$ ipython --no-banner

In [1]: import numpy as np

In [2]: np.set_printoptions(precision=3, suppress=True, linewidth=160, sign=" ")

In [3]: rnd = lambda a: np.round(a, 3) + 0

In [4]: th = np.deg2rad(72)

In [5]: arr = np.eye(3)

In [6]: arr[np.ix_([1, 2], [1, 2])] = [[np.cos(th), -np.sin(th)], [np.sin(th), np.cos(th)]]

In [7]: rnd(arr)
Out[7]: 
array([[ 1.   ,  0.   ,  0.   ],
       [ 0.   ,  0.309, -0.951],
       [ 0.   ,  0.951,  0.309]])

In [8]: vec = np.array([3, 5, 3])

In [9]: rnd(arr @ np.ones(3))
Out[9]: array([ 1.   , -0.642,  1.26 ])

In [10]: (arr @ vec).argmax()
Out[10]: np.int64(2)

In [11]: np.sign((arr @ vec).round(6))
Out[11]: array([ 1., -1.,  1.])

In [12]: rnd(arr @ vec)
Out[12]: array([ 3.   , -1.308,  5.682])

In [13]: rnd((arr * vec).sum(axis=1))
Out[13]: array([ 3.   , -1.308,  5.682])

In [14]: rnd(arr @ (2 * vec))
Out[14]: array([ 6.   , -2.616, 11.365])

In [15]: rnd(arr @ np.eye(3)[1])
Out[15]: array([ 0.   ,  0.309,  0.951])

In [16]: O = arr.astype(float).copy()

In [17]: for j in range(3):
    ...:     O[:, j] -= O[:, :j] @ (O[:, :j].T @ O[:, j])
    ...:     O[:, j] /= np.linalg.norm(O[:, j])
    ...: 

In [18]: rnd(O)
Out[18]: 
array([[ 1.   ,  0.   ,  0.   ],
       [ 0.   ,  0.309, -0.951],
       [ 0.   ,  0.951,  0.309]])

In [19]: rnd(O.T @ O)
Out[19]: 
array([[ 1.,  0.,  0.],
       [ 0.,  1.,  0.],
       [ 0.,  0.,  1.]])

In [20]: vec = np.array([-2, 0, 2])

In [21]: y = arr @ vec

In [22]: rnd(y)
Out[22]: array([-2.   , -1.902,  0.618])

In [23]: rnd(np.linalg.solve(arr, arr[:, 1]))
Out[23]: array([ 0.,  1.,  0.])

In [24]: rnd(np.linalg.solve(arr, 4 * y))
Out[24]: array([-8.,  0.,  8.])

In [25]: rnd(np.linalg.solve(arr.T, arr[1]))
Out[25]: array([ 0.,  1.,  0.])

In [26]: rnd(np.linalg.solve(arr, y + arr[:, 0]))
Out[26]: array([-1.,  0.,  2.])

In [27]: rnd(np.linalg.det(arr[::-1]))
Out[27]: np.float64(-1.0)

In [28]: rnd(np.linalg.eigvals(arr))
Out[28]: array([ 0.309+0.951j,  0.309-0.951j,  1.   +0.j   ])

In [29]: rnd(np.linalg.eigvals(arr).sum().real)
Out[29]: np.float64(1.618)

In [30]: feats = np.array([[0, 0, 1, 0, 0],
    ...:     [0, 0, 0, 1, 0],
    ...:     [1, 0, 0, 0, 0],
    ...:     [0, 1, 0, 0, 0],
    ...:     [0, 0, 0, 0, 1]])

In [31]: ev, evecs = np.linalg.eig(feats)

In [32]: feats @ evecs[:, 0] - ev[0] * evecs[:, 0]
Out[32]: array([ 0.,  0.,  0.,  0.,  0.])

In [33]: np.prod(ev)
Out[33]: np.float64(1.0)

In [34]: rnd(np.sort(np.linalg.eigvals(feats @ feats)))
Out[34]: array([ 1.,  1.,  1.,  1.,  1.])

In [35]: A = np.load("mat.npy")

In [36]: A
Out[36]: 
array([[ -0.114,  -5.44 ,   2.403],
       [ -5.96 ,  -1.088, -13.414],
       [  3.842,   6.276,  -2.653],
       [  1.036,  -5.125,   2.141],
       [  4.779,   5.689,   0.391],
       [  3.445,   4.161,  -3.139],
       [ -0.524,  -7.608,   1.92 ],
       [ -5.816,   0.719, -14.412],
       [ -4.939,  -1.542, -12.913],
       [  3.899,   3.442,  -3.006],
       [  1.444,  -4.985,   1.68 ],
       [  0.279,  -6.391,   2.153],
       [  1.223,  -5.413,   1.502],
       [  1.99 ,  -4.481,   2.509],
       [  5.954,   3.315,  -3.549],
       [  5.211,   4.302,  -2.721],
       [ -5.778,  -1.514, -14.005],
       [ -0.083,  -4.392,   2.314],
       [  4.527,   3.668,  -1.31 ],
       [ -0.239,  -5.322,   1.644],
       [ -6.612,  -0.835, -13.544],
       [ -0.518,  -2.63 ,   1.469],
       [  3.402,   2.322,  -1.268],
       [  4.443,   3.269,  -2.281],
       [ -4.645,  -2.923, -13.243]])

In [37]: cent = A[[9, 15]].astype(float)

In [38]: for _ in range(4):
    ...:     labels = np.linalg.norm(A[:, None] - cent, axis=-1).argmin(axis=1)
    ...:     cent = np.array([A[labels == j].mean(axis=0) for j in range(2)])
    ...: 

In [39]: labels
Out[39]: array([ 0,  0,  1,  0,  1,  1,  0,  0,  0,  1,  0,  0,  0,  0,  1,  1,  0,  0,  1,  0,  0,  0,  1,  1,  0])

In [40]: rnd(cent[1] - cent[0])
Out[40]: array([ 6.218,  7.735,  1.692])

In [41]: np.abs(cent[1] - cent[0]).argmax()
Out[41]: np.int64(1)

In [42]: rnd(cent)
Out[42]: 
array([[-1.828, -3.686, -3.862],
       [ 4.389,  4.049, -2.171]])
